% ipython --no-banner

In [1]: import numpy as np

In [2]: np.set_printoptions(precision=1, suppress=True, linewidth=200)

In [3]: def tidy(a):
   ...:     return np.round(a, 1) + 0
   ...: 

In [4]: feats = np.array([[4, 4, -3, -2, -2, -4, 1, 4, 1],
   ...:     [-5, 5, 2, 0, -4, -2, 5, -3, -3],
   ...:     [3, -5, 4, 2, 3, -2, -4, -1, 2]])

In [5]: rng = np.random.default_rng(971876)

In [6]: B = feats + rng.integers(-2, 3, (3, 2)) @ rng.integers(-2, 3, (2, 9))

In [7]: B
Out[7]: 
array([[ 4,  4, -3, -2, -2, -4,  1,  4,  1],
       [-8,  4,  2, -2, -7, -2,  7, -4, -4],
       [ 3,  0,  7,  0,  3, -5, -5,  1, -2]])

In [8]: np.abs(B - feats).sum(axis=1)
Out[8]: array([ 0, 13, 20])

In [9]: tidy(np.linalg.svd(B - feats, compute_uv=False))
Out[9]: array([8.2, 5.4, 0. ])

In [10]: B = feats / np.linalg.norm(feats, axis=1, keepdims=True)

In [11]: C2 = B @ B.T

In [12]: (np.abs(C2) > 0.9).astype(int)
Out[12]: 
array([[1, 0, 0],
       [0, 1, 0],
       [0, 0, 1]])

In [13]: x0 = np.array([2, 7, 7, 1, 9, 5, 1, 6, 9])

In [14]: h = np.maximum(feats @ x0, 0)

In [15]: h
Out[15]: array([ 9,  0, 26])

In [16]: tidy(np.tanh(feats @ x0))
Out[16]: array([ 1., -1.,  1.])

In [17]: np.maximum(feats @ (3 * x0), 0)
Out[17]: array([27,  0, 78])

In [18]: feats.T @ h
Out[18]: array([114, -94,  77,  34,  60, -88, -95,  10,  61])

In [19]: mat = np.loadtxt("w.csv", delimiter=",")

In [20]: mat
Out[20]: 
array([[0., 1., 0., 0., 0., 0., 0., 0., 0.],
       [1., 0., 0., 1., 0., 0., 1., 0., 1.],
       [0., 0., 0., 1., 0., 0., 1., 0., 1.],
       [0., 1., 1., 0., 0., 0., 1., 0., 1.],
       [0., 0., 0., 0., 0., 1., 0., 1., 0.],
       [0., 0., 0., 0., 1., 0., 0., 0., 0.],
       [0., 1., 1., 1., 0., 0., 0., 0., 1.],
       [0., 0., 0., 0., 1., 0., 0., 0., 0.],
       [0., 1., 1., 1., 0., 0., 1., 0., 0.]])

In [21]: # column 7 repeats column 5

In [22]: ev, vecs = np.linalg.eigh(mat)

In [23]: x0 = np.array([-2, 2, 1, 1, -1, -1, 2, 1, -2])

In [24]: tidy(vecs * np.maximum(ev, 0) @ vecs.T)
Out[24]: 
array([[ 0.4,  0.5, -0.1,  0.1,  0. ,  0. ,  0.1,  0. ,  0.1],
       [ 0.5,  0.9,  0.4,  0.7,  0. ,  0. ,  0.7,  0. ,  0.7],
       [-0.1,  0.4,  0.7,  0.7,  0. ,  0. ,  0.7,  0. ,  0.7],
       [ 0.1,  0.7,  0.7,  0.8,  0. ,  0. ,  0.8,  0. ,  0.8],
       [ 0. ,  0. ,  0. ,  0. ,  0.7,  0.5,  0. ,  0.5,  0. ],
       [ 0. ,  0. ,  0. ,  0. ,  0.5,  0.4,  0. ,  0.4,  0. ],
       [ 0.1,  0.7,  0.7,  0.8,  0. ,  0. ,  0.8,  0. ,  0.8],
       [ 0. ,  0. ,  0. ,  0. ,  0.5,  0.4,  0. ,  0.4,  0. ],
       [ 0.1,  0.7,  0.7,  0.8,  0. ,  0. ,  0.8,  0. ,  0.8]])

In [25]: tidy(x0 @ mat @ x0 / (x0 @ x0)), tidy(ev[0]), tidy(ev[-1])
Out[25]: (np.float64(-0.5), np.float64(-1.9), np.float64(3.7))

In [26]: tidy(np.linalg.eigvalsh(mat[1:, 1:]))
Out[26]: array([-1.6, -1.4, -1. , -1. ,  0. ,  0. ,  1.4,  3.6])

In [27]: ev, vecs = np.linalg.eigvalsh(mat)
---------------------------------------------------------------------------
ValueError                                Traceback (most recent call last)
Cell In[27], line 1
----> 1 ev, vecs = np.linalg.eigvalsh(mat)

ValueError: too many values to unpack (expected 2)

In [28]: ev, vecs = np.linalg.eigh(mat)

In [29]: tidy(vecs @ np.diag(ev) @ vecs.T)
Out[29]: 
array([[0., 1., 0., 0., 0., 0., 0., 0., 0.],
       [1., 0., 0., 1., 0., 0., 1., 0., 1.],
       [0., 0., 0., 1., 0., 0., 1., 0., 1.],
       [0., 1., 1., 0., 0., 0., 1., 0., 1.],
       [0., 0., 0., 0., 0., 1., 0., 1., 0.],
       [0., 0., 0., 0., 1., 0., 0., 0., 0.],
       [0., 1., 1., 1., 0., 0., 0., 0., 1.],
       [0., 0., 0., 0., 1., 0., 0., 0., 0.],
       [0., 1., 1., 1., 0., 0., 1., 0., 0.]])

In [30]: tidy(np.linalg.svd(mat, compute_uv=False))
Out[30]: array([3.7, 1.9, 1.4, 1.4, 1. , 1. , 0.8, 0.6, 0. ])

In [31]: tidy(np.linalg.eigvalsh(mat + -2 * np.eye(9)))
Out[31]: array([-3.9, -3.4, -3. , -3. , -2.6, -2. , -1.2, -0.6,  1.7])

In [32]: tidy(np.linalg.eigvalsh(mat @ mat))
Out[32]: array([ 0. ,  0.3,  0.6,  1. ,  1. ,  2. ,  2. ,  3.5, 13.6])

In [33]: tidy(np.abs(vecs[:, -1]))
Out[33]: array([0.1, 0.4, 0.4, 0.5, 0. , 0. , 0.5, 0. , 0.5])

In [34]: tidy(vecs.T @ vecs)
Out[34]: 
array([[1., 0., 0., 0., 0., 0., 0., 0., 0.],
       [0., 1., 0., 0., 0., 0., 0., 0., 0.],
       [0., 0., 1., 0., 0., 0., 0., 0., 0.],
       [0., 0., 0., 1., 0., 0., 0., 0., 0.],
       [0., 0., 0., 0., 1., 0., 0., 0., 0.],
       [0., 0., 0., 0., 0., 1., 0., 0., 0.],
       [0., 0., 0., 0., 0., 0., 1., 0., 0.],
       [0., 0., 0., 0., 0., 0., 0., 1., 0.],
       [0., 0., 0., 0., 0., 0., 0., 0., 1.]])
